$ ipython --no-banner

In [1]: import numpy as np

In [2]: np.set_printoptions(suppress=True, linewidth=200)

In [3]: def tidy(a):
   ...:     return np.round(a, 1) + 0
   ...: 

In [4]: E = np.loadtxt("x.csv", delimiter=",")

In [5]: E
Out[5]: 
array([[ 2.,  0., -3.,  3.,  2.,  3., -1.,  1., -3.],
       [ 1.,  3.,  1., -1., -2.,  3.,  0., -1.,  0.],
       [-2., -1.,  3.,  3.,  1.,  3., -2., -3., -3.],
       [-2., -1.,  3., -3.,  2.,  1.,  3.,  3.,  3.],
       [-1., -2., -1., -3., -1.,  3.,  2., -3.,  0.],
       [ 0., -3.,  3., -2.,  2., -3., -3.,  1.,  0.],
       [ 1.,  2., -3.,  3.,  0., -3.,  1.,  0., -1.],
       [ 3., -3.,  2.,  3., -3.,  2., -3.,  0.,  3.],
       [-3., -3.,  3.,  0., -3.,  2.,  1., -3., -3.]])

In [6]: x0 = np.array([0, 3, 1, 2, 1, 1, 0, 4, 0])

In [7]: h = np.maximum(E @ x0, 0)

In [8]: np.maximum(E @ x0, 0) - np.maximum(-E @ x0, 0)
Out[8]: array([ 12.,   5.,  -2.,   9., -23.,  -7.,   6.,  -2., -19.])

In [9]: np.flatnonzero(h > 1e-9)
Out[9]: array([0, 1, 3, 6])

In [10]: tidy(np.tanh(E @ x0))
Out[10]: array([ 1.,  1., -1.,  1., -1., -1.,  1., -1., -1.])

In [11]: E.T @ h
Out[11]: array([ 17.,  18., -22.,  22.,  32.,  42.,  21.,  34., -15.])

In [12]: np.maximum(E @ (3 * x0), 0)
Out[12]: array([36., 15.,  0., 27.,  0.,  0., 18.,  0.,  0.])

In [13]: def softmax(z):
    ...:     e = np.exp(z - z.max(axis=-1, keepdims=True))
    ...:     return e / e.sum(axis=-1, keepdims=True)
    ...: 

In [14]: tidy(softmax(E).sum(axis=1))
Out[14]: array([1., 1., 1., 1., 1., 1., 1., 1., 1.])

In [15]: tidy(softmax(E[5]))
Out[15]: array([0. , 0. , 0.6, 0. , 0.2, 0. , 0. , 0.1, 0. ])

In [16]: tidy(softmax(10 * E[5]))
Out[16]: array([0., 0., 1., 0., 0., 0., 0., 0., 0.])

In [17]: tidy(softmax(E[5] + 3))
Out[17]: array([0. , 0. , 0.6, 0. , 0.2, 0. , 0. , 0.1, 0. ])

In [18]: att = E @ E.T / np.sqrt(9)

In [19]: tidy(softmax(att)[5] @ E)
Out[19]: array([ 0., -3.,  3., -2.,  2., -3., -3.,  1.,  0.])

In [20]: softmax(att).round(6).argmax(axis=1)
Out[20]: array([0, 1, 2, 3, 4, 5, 6, 7, 8])

In [21]: u = np.array([4, 5, 2, 1, 2, 4, 2, 3, 0])

In [22]: B = E + np.outer(u, np.eye(9)[4])

In [23]: np.linalg.matrix_rank(np.linalg.inv(B) - np.linalg.inv(E), tol=1e-8)
Out[23]: np.int64(1)

In [24]: tidy(np.linalg.det(B) / np.linalg.det(E)), tidy(1 + np.linalg.solve(E, u)[4])
Out[24]: (np.float64(3.1), np.float64(3.1))

In [25]: np.linalg.matrix_rank(B - E)
Out[25]: np.int64(1)

In [26]: J = np.load("data.npy")

In [27]: J
Out[27]: 
array([[4., 1., 0., 0., 0., 0., 0., 0.],
       [0., 4., 1., 0., 0., 0., 0., 0.],
       [0., 0., 4., 1., 0., 0., 0., 0.],
       [0., 0., 0., 4., 1., 0., 0., 0.],
       [0., 0., 0., 0., 4., 1., 0., 0.],
       [0., 0., 0., 0., 0., 4., 1., 0.],
       [0., 0., 0., 0., 0., 0., 4., 1.],
       [0., 0., 0., 0., 0., 0., 0., 4.]])

In [28]: B = J / np.linalg.norm(J, axis=1, keepdims=True)

In [29]: gram = B @ B.T

In [30]: np.argwhere(np.triu(np.abs(gram) > 0.95, 1))
Out[30]: array([], shape=(0, 2), dtype=int64)

In [31]: (np.abs(gram) > 0.9).astype(int)
Out[31]: 
array([[1, 0, 0, 0, 0, 0, 0, 0],
       [0, 1, 0, 0, 0, 0, 0, 0],
       [0, 0, 1, 0, 0, 0, 0, 0],
       [0, 0, 0, 1, 0, 0, 0, 0],
       [0, 0, 0, 0, 1, 0, 0, 0],
       [0, 0, 0, 0, 0, 1, 0, 0],
       [0, 0, 0, 0, 0, 0, 1, 0],
       [0, 0, 0, 0, 0, 0, 0, 1]])

In [32]: F = np.loadtxt("sample15.csv", delimiter=",")

In [33]: F
Out[33]: 
array([[ -2.,  -2.,  -2.,  -2.,  -2.,  -2.,  -2.,  -2.,  -2.,  -2.],
       [ -2.,  -4.,  -4.,  -4.,  -4.,  -4.,  -4.,  -4.,  -4.,  -4.],
       [ -2.,  -4.,  -6.,  -6.,  -6.,  -6.,  -6.,  -6.,  -6.,  -6.],
       [ -2.,  -4.,  -6.,  -8.,  -8.,  -8.,  -8.,  -8.,  -8.,  -8.],
       [ -2.,  -4.,  -6.,  -8., -10., -10., -10., -10., -10., -10.],
       [ -2.,  -4.,  -6.,  -8., -10., -12., -12., -12., -12., -12.],
       [ -2.,  -4.,  -6.,  -8., -10., -12., -14., -14., -14., -14.],
       [ -2.,  -4.,  -6.,  -8., -10., -12., -14., -16., -16., -16.],
       [ -2.,  -4.,  -6.,  -8., -10., -12., -14., -16., -18., -18.],
       [ -2.,  -4.,  -6.,  -8., -10., -12., -14., -16., -18., -20.]])

In [34]: u, g = F[6], F[4]

In [35]: u @ g
Out[35]: np.float64(900.0)

In [36]: p = (u @ g) / (u @ u) * u

In [37]: np.linalg.matrix_rank(np.outer(u, g))
Out[37]: np.int64(1)

In [38]: F.reshape(-1, 2)
Out[38]: 
array([[ -2.,  -2.],
       [ -2.,  -2.],
       [ -2.,  -2.],
       [ -2.,  -2.],
       [ -2.,  -2.],
       [ -2.,  -4.],
       [ -4.,  -4.],
       [ -4.,  -4.],
       [ -4.,  -4.],
       [ -4.,  -4.],
       [ -2.,  -4.],
       [ -6.,  -6.],
       [ -6.,  -6.],
       [ -6.,  -6.],
       [ -6.,  -6.],
       [ -2.,  -4.],
       [ -6.,  -8.],
       [ -8.,  -8.],
       [ -8.,  -8.],
       [ -8.,  -8.],
       [ -2.,  -4.],
       [ -6.,  -8.],
       [-10., -10.],
       [-10., -10.],
       [-10., -10.],
       [ -2.,  -4.],
       [ -6.,  -8.],
       [-10., -12.],
       [-12., -12.],
       [-12., -12.],
       [ -2.,  -4.],
       [ -6.,  -8.],
       [-10., -12.],
       [-14., -14.],
       [-14., -14.],
       [ -2.,  -4.],
       [ -6.,  -8.],
       [-10., -12.],
       [-14., -16.],
       [-16., -16.],
       [ -2.,  -4.],
       [ -6.,  -8.],
       [-10., -12.],
       [-14., -16.],
       [-18., -18.],
       [ -2.,  -4.],
       [ -6.,  -8.],
       [-10., -12.],
       [-14., -16.],
       [-18., -20.]])

In [39]: F.reshape(2, -1)
Out[39]: 
array([[ -2.,  -2.,  -2.,  -2.,  -2.,  -2.,  -2.,  -2.,  -2.,  -2.,  -2.,  -4.,  -4.,  -4.,  -4.,  -4.,  -4.,  -4.,  -4.,  -4.,  -2.,  -4.,  -6.,  -6.,  -6.,  -6.,  -6.,  -6.,  -6.,  -6.,  -2.,
         -4.,  -6.,  -8.,  -8.,  -8.,  -8.,  -8.,  -8.,  -8.,  -2.,  -4.,  -6.,  -8., -10., -10., -10., -10., -10., -10.],
       [ -2.,  -4.,  -6.,  -8., -10., -12., -12., -12., -12., -12.,  -2.,  -4.,  -6.,  -8., -10., -12., -14., -14., -14., -14.,  -2.,  -4.,  -6.,  -8., -10., -12., -14., -16., -16., -16.,  -2.,
         -4.,  -6.,  -8., -10., -12., -14., -16., -18., -18.,  -2.,  -4.,  -6.,  -8., -10., -12., -14., -16., -18., -20.]])

In [40]: blk = F.reshape(10, 2, -1)

In [41]: blk[:, 0]
Out[41]: 
array([[ -2.,  -2.,  -2.,  -2.,  -2.],
       [ -2.,  -4.,  -4.,  -4.,  -4.],
       [ -2.,  -4.,  -6.,  -6.,  -6.],
       [ -2.,  -4.,  -6.,  -8.,  -8.],
       [ -2.,  -4.,  -6.,  -8., -10.],
       [ -2.,  -4.,  -6.,  -8., -10.],
       [ -2.,  -4.,  -6.,  -8., -10.],
       [ -2.,  -4.,  -6.,  -8., -10.],
       [ -2.,  -4.,  -6.,  -8., -10.],
       [ -2.,  -4.,  -6.,  -8., -10.]])
